>>> import numpy as np
>>> from numpy import linalg as LA
>>> np.set_printoptions(precision=2, suppress=True, linewidth=140)
>>> def tidy(a):
...     return np.round(a, 2) + 0
... 
>>> X = np.loadtxt("layer17.csv", delimiter=",")
>>> X
array([[ 0.6,  6. ,  1.7, -0.8,  1.2,  0.1,  1.4, -0.2,  2.2,  0.5, -2.9],
       [-1.7,  1.5,  0.1, -2. , -0.6,  0. , -0.3,  0.5, -0.1, -1.2, -0.4],
       [-0.7, -2.5,  0.2, -1.5,  0.1, -1.1,  1.6,  1.4, -0.9,  0.7,  1.3],
       [ 0.3,  3.5,  1.8, -0.7, -1.4,  0.2, -2.8,  0.1, -0.2,  1.8,  0.5],
       [ 0.8,  4.5,  2.4, -1. ,  0.3, -0.1,  0. ,  0.6, -0.7, -1.1, -1.3],
       [ 0.4, -6. ,  0.8,  0.4, -1. ,  0.1,  1.7, -1.2,  0.5, -0.8,  0.2],
       [-0.1,  3.5,  0.2, -2.3, -1.2, -1.4,  1.1,  1.2, -2.5,  0.4, -1.2],
       [-0.8,  7. ,  0. ,  1. ,  0.7, -0.9, -1.1,  0.4, -1.2,  1.6, -0.9],
       [ 0. ,  2.5, -2.4,  0.9, -0.4,  1.1, -0.2,  0.1, -0.1, -0.8, -0.1],
       [-0.7,  2. , -1.2,  1.4,  0.3, -0.8,  0.9,  0.8, -0.6, -0.6, -0.2],
       [ 0.6, -1. ,  0.7, -0.1,  1.4,  0.1, -1.6, -0.5,  2.4,  2.1,  0.6],
       [-0.4, 13. ,  1.5, -1. ,  0.5,  2.7, -0.8,  0.9, -2. ,  1.1, -1.8]])
>>> # column 1 dominates
>>> left, s, Vh = LA.svd(X, full_matrices=False)
>>> tidy(s)
array([19.59,  6.16,  5.43,  5.07,  3.73,  2.82,  2.44,  2.05,  1.59,  1.13,  0.16])
>>> left.shape, s.shape, Vh.shape
((12, 11), (11,), (11, 11))
>>> x = np.array([0, -2, -4, 4, 5, -2, -4, 0, 2, -1, 2])
>>> a = np.maximum(X @ x, 0)
>>> X * (a > 1e-9)[:, None]
array([[ 0. ,  0. ,  0. , -0. ,  0. ,  0. ,  0. , -0. ,  0. ,  0. , -0. ],
       [-0. ,  0. ,  0. , -0. , -0. ,  0. , -0. ,  0. , -0. , -0. , -0. ],
       [-0. , -0. ,  0. , -0. ,  0. , -0. ,  0. ,  0. , -0. ,  0. ,  0. ],
       [ 0. ,  0. ,  0. , -0. , -0. ,  0. , -0. ,  0. , -0. ,  0. ,  0. ],
       [ 0. ,  0. ,  0. , -0. ,  0. , -0. ,  0. ,  0. , -0. , -0. , -0. ],
       [ 0.4, -6. ,  0.8,  0.4, -1. ,  0.1,  1.7, -1.2,  0.5, -0.8,  0.2],
       [-0. ,  0. ,  0. , -0. , -0. , -0. ,  0. ,  0. , -0. ,  0. , -0. ],
       [-0. ,  0. ,  0. ,  0. ,  0. , -0. , -0. ,  0. , -0. ,  0. , -0. ],
       [ 0. ,  2.5, -2.4,  0.9, -0.4,  1.1, -0.2,  0.1, -0.1, -0.8, -0.1],
       [-0.7,  2. , -1.2,  1.4,  0.3, -0.8,  0.9,  0.8, -0.6, -0.6, -0.2],
       [ 0.6, -1. ,  0.7, -0.1,  1.4,  0.1, -1.6, -0.5,  2.4,  2.1,  0.6],
       [-0. ,  0. ,  0. , -0. ,  0. ,  0. , -0. ,  0. , -0. ,  0. , -0. ]])
>>> tidy(X.T @ a)
array([  6.35,   3.3 ,  -6.75,  10.19,  21.05,   3.45, -21.05,  -4.23,  35.  ,  25.81,   8.16])
>>> print(np.flatnonzero(a > 1e-9))
[ 5  8  9 10]
>>> x = np.array([-3, -2, 1, 2, 2, -1, 0, -2, -1, -3, 2])
>>> target = X @ x
>>> tidy(LA.pinv(X) @ X)
array([[1., 0., 0., 0., 0., 0., 0., 0., 0., 0., 0.],
       [0., 1., 0., 0., 0., 0., 0., 0., 0., 0., 0.],
       [0., 0., 1., 0., 0., 0., 0., 0., 0., 0., 0.],
       [0., 0., 0., 1., 0., 0., 0., 0., 0., 0., 0.],
       [0., 0., 0., 0., 1., 0., 0., 0., 0., 0., 0.],
       [0., 0., 0., 0., 0., 1., 0., 0., 0., 0., 0.],
       [0., 0., 0., 0., 0., 0., 1., 0., 0., 0., 0.],
       [0., 0., 0., 0., 0., 0., 0., 1., 0., 0., 0.],
       [0., 0., 0., 0., 0., 0., 0., 0., 1., 0., 0.],
       [0., 0., 0., 0., 0., 0., 0., 0., 0., 1., 0.],
       [0., 0., 0., 0., 0., 0., 0., 0., 0., 0., 1.]])
>>> try:
...     LA.solve(X, target)
... except LA.LinAlgError as e:
...     print("failed:", e)
... 
failed: Last 2 dimensions of the array must be square
>>> rng = np.random.default_rng(96326)
>>> target = target + 0.3 * rng.normal(size=12)
>>> tidy(target)
array([-19.92,  -1.29,   4.19, -14.93, -10.95,  15.15, -15.92, -13.5 ,  -5.47,   1.53,  -3.5 , -33.41])
>>> beta, *_ = LA.lstsq(X, target)
>>> tidy(LA.norm(target - X @ beta))
np.float64(0.55)
>>> tidy(beta)
array([-3.42, -2.33,  1.09,  2.48,  1.66, -0.42, -0.12, -0.89, -0.9 , -2.51,  0.91])
>>> tidy(X.T @ (target - X @ beta))
array([0., 0., 0., 0., 0., 0., 0., 0., 0., 0., 0.])
>>> data = np.load("mat.npy")
>>> print(data)
[[ 0.  0.  0.  0.  0. -9.  4. -8.  8. -8.]
 [ 0.  0.  0.  0.  0.  3.  6.  7.  4.  9.]
 [ 0.  0.  0.  0.  0.  1. -1.  5.  2. -9.]
 [ 0.  0.  0.  0.  0. -7.  8.  1.  5.  9.]
 [ 0.  0.  0.  0.  0.  6.  3. -6.  2. -1.]
 [-9.  3.  1. -7.  6.  0.  0.  0.  0.  0.]
 [ 4.  6. -1.  8.  3.  0.  0.  0.  0.  0.]
 [-8.  7.  5.  1. -6.  0.  0.  0.  0.  0.]
 [ 8.  4.  2.  5.  2.  0.  0.  0.  0.  0.]
 [-8.  9. -9.  9. -1.  0.  0.  0.  0.  0.]]
>>> x = np.array([4, 1, -2, 0, -1, 3, -3, -5, 0, 0])
>>> target = data @ x
>>> beta, lr = np.zeros(10), 1 / LA.norm(data, 2) ** 2
>>> for i in range(50):
...     beta -= lr * data.T @ (data @ beta - target)
...     if i % 10 == 0: print(i, round(LA.norm(data @ beta - target), 2))
... 
0 41.36
10 4.25
20 3.75
30 3.66
40 3.57
>>> print(tidy(beta))
[ 2.99 -0.4  -0.92  1.61 -0.15  2.85 -1.41 -4.88 -1.5  -0.56]
>>> tidy(LA.cond(data))
np.float64(20.11)
